$ python -q
>>> import numpy as np
>>> np.set_printoptions(precision=2, suppress=True, linewidth=140, floatmode="fixed")
>>> tidy = lambda a: np.round(a, 2) + 0
>>> other = np.array([[2, 2, 0], [-1, 2, 0], [2, -1, -2]])
>>> arr = other - other.T
>>> arr
array([[ 0,  3, -2],
       [-3,  0,  1],
       [ 2, -1,  0]])
>>> # skew-symmetric
>>> vec = np.array([0, 0, -1])
>>> h1 = np.maximum(arr @ vec, 0)
>>> np.maximum(arr @ vec, 0) - np.maximum(-arr @ vec, 0)
array([ 2, -1,  0])
>>> tidy(np.tanh(arr @ vec))
array([ 0.96, -0.76,  0.00])
>>> np.maximum(arr @ (3 * vec), 0)
array([6, 0, 0])
>>> arr * (h1 > 1e-9)[:, None]
array([[ 0,  3, -2],
       [ 0,  0,  0],
       [ 0,  0,  0]])
>>> h1
array([2, 0, 0])
>>> rank = np.linalg.matrix_rank(arr)
>>> rank
np.int64(2)
>>> N = np.linalg.svd(arr)[2][rank:].T
>>> tidy(arr @ N)
array([[0.00],
       [0.00],
       [0.00]])
>>> np.linalg.matrix_rank(arr.T @ arr), np.linalg.matrix_rank(arr @ arr.T)
(np.int64(2), np.int64(2))
>>> N.shape
(3, 1)
>>> [int(np.linalg.matrix_rank(arr[:i])) for i in range(1, len(arr) + 1)]
[1, 2, 2]
>>> tidy(N[:, 0] / N[np.abs(N[:, 0]).round(6).argmax(), 0])
array([0.33, 0.67, 1.00])
>>> [int(np.linalg.matrix_rank(arr[:, :j + 1])) for j in range(3)]
[1, 2, 2]
>>> other = np.array([[2, 1], [-2, 0]])
>>> C = np.array([[6]])
>>> feats = np.block([[other, np.array([[-3], [1]])], [np.zeros((1, 2)), C]])
>>> feats
array([[ 2.00,  1.00, -3.00],
       [-2.00,  0.00,  1.00],
       [ 0.00,  0.00,  6.00]])
>>> rng = np.random.default_rng(866)
>>> lab = rng.permutation(3)
>>> lab
array([2, 1, 0])
>>> other = feats[lab][:, lab]
>>> np.allclose(other, feats)
False
>>> tidy(np.linalg.det(other)), tidy(np.linalg.det(feats[lab]))
(np.float64(12.0), np.float64(-12.0))
>>> np.diag(other)
array([6.00, 0.00, 2.00])
>>> tidy(np.sort(np.abs(np.linalg.eigvals(other))))
array([1.41, 1.41, 6.00])
>>> m1 = np.array([[2, 6, 9, 6, 7, -9],
...     [-3, 4, -5, -8, 2, 4],
...     [-2, -4, 4, -5, 0, -6],
...     [-9, 0, -5, -9, -8, -8]])
>>> m1[-1] = m1[0] + -3 * m1[1]
>>> m1
array([[  2,   6,   9,   6,   7,  -9],
       [ -3,   4,  -5,  -8,   2,   4],
       [ -2,  -4,   4,  -5,   0,  -6],
       [ 11,  -6,  24,  30,   1, -21]])
>>> np.linalg.cond(m1) > 100
np.True_
>>> [round(float(x), 2) for x in np.linalg.svd(m1, compute_uv=False)[:3]]
[48.62, 11.75, 9.56]
>>> np.linalg.matrix_rank(m1, rtol=0.1)
np.int64(3)
>>> np.argsort(-np.linalg.norm(m1, axis=0).round(6), kind="stable")[:3]
array([3, 2, 5])
>>> other = np.array([[0, 0, 0], [0, 2, 1], [6, 0, 9], [9, 8, 2], [0, 7, 7], [4, 1, 7]])
>>> np.einsum("ik,kj->ji", m1, other)
array([[ 72, -86, -45, 330],
       [100, -38, -54, 214],
       [ 85, -15, -20, 130]])
>>> np.einsum("ik,kj->ij", m1, other)
array([[ 72, 100,  85],
       [-86, -38, -15],
       [-45, -54, -20],
       [330, 214, 130]])
>>> other = m1 / np.linalg.norm(m1, axis=1, keepdims=True)
>>> gram = other @ other.T
>>> tidy(np.degrees(np.arccos(np.clip(gram[0, 1], -1, 1))))
np.float64(119.65)
>>> tidy(gram[0])
array([ 1.00, -0.49,  0.19,  0.75])
>>> tidy(gram)
array([[ 1.00, -0.49,  0.19,  0.75],
       [-0.49,  1.00, -0.12, -0.95],
       [ 0.19, -0.12,  1.00,  0.16],
       [ 0.75, -0.95,  0.16,  1.00]])
>>> rank = np.linalg.matrix_rank(gram)
>>> rank
np.int64(3)
>>> N = np.linalg.svd(gram)[2][rank:].T
>>> N.shape
(4, 1)
>>> Uu, s, Vh = np.linalg.svd(m1)
>>> evecs = Vh[:(s > 1e-8).sum()]
>>> vec = m1[3] + -2 * m1[2] + rng.integers(2) * np.eye(6)[4]
>>> vec
array([15.00,  2.00, 16.00, 40.00,  1.00, -9.00])
>>> tidy(np.linalg.norm(vec - evecs.T @ evecs @ vec))
np.float64(0.0)
>>> tidy(np.diag(evecs.T @ evecs))
array([0.12, 0.70, 0.41, 0.85, 0.36, 0.56])
>>> np.linalg.matrix_rank(np.vstack([m1, vec]))
np.int64(3)
>>> np.allclose(evecs.T @ evecs @ vec, vec)
True
>>> data = np.loadtxt("a.csv", delimiter=",")
>>> data
array([[  6.00, -14.00,  -6.00,  14.00, -10.00],
       [  3.00,  -7.00,  -3.00,   7.00,  -5.00],
       [ -6.00,  14.00,   6.00, -14.00,  10.00]])
>>> Uu, s, Vh = np.linalg.svd(data)
>>> evecs = Vh[:(s > 1e-8).sum()]
>>> vec = data[2] + 2 * data[0] + rng.integers(2) * np.eye(5)[4]
>>> vec
array([  6.00, -14.00,  -6.00,  14.00, -10.00])
>>> np.allclose(evecs.T @ evecs @ vec, vec)
True
>>> tidy(evecs.T @ evecs)
array([[ 0.06, -0.15, -0.06,  0.15, -0.11],
       [-0.15,  0.35,  0.15, -0.35,  0.25],
       [-0.06,  0.15,  0.06, -0.15,  0.11],
       [ 0.15, -0.35, -0.15,  0.35, -0.25],
       [-0.11,  0.25,  0.11, -0.25,  0.18]])
>>> np.linalg.matrix_rank(np.vstack([data, vec]))
np.int64(1)
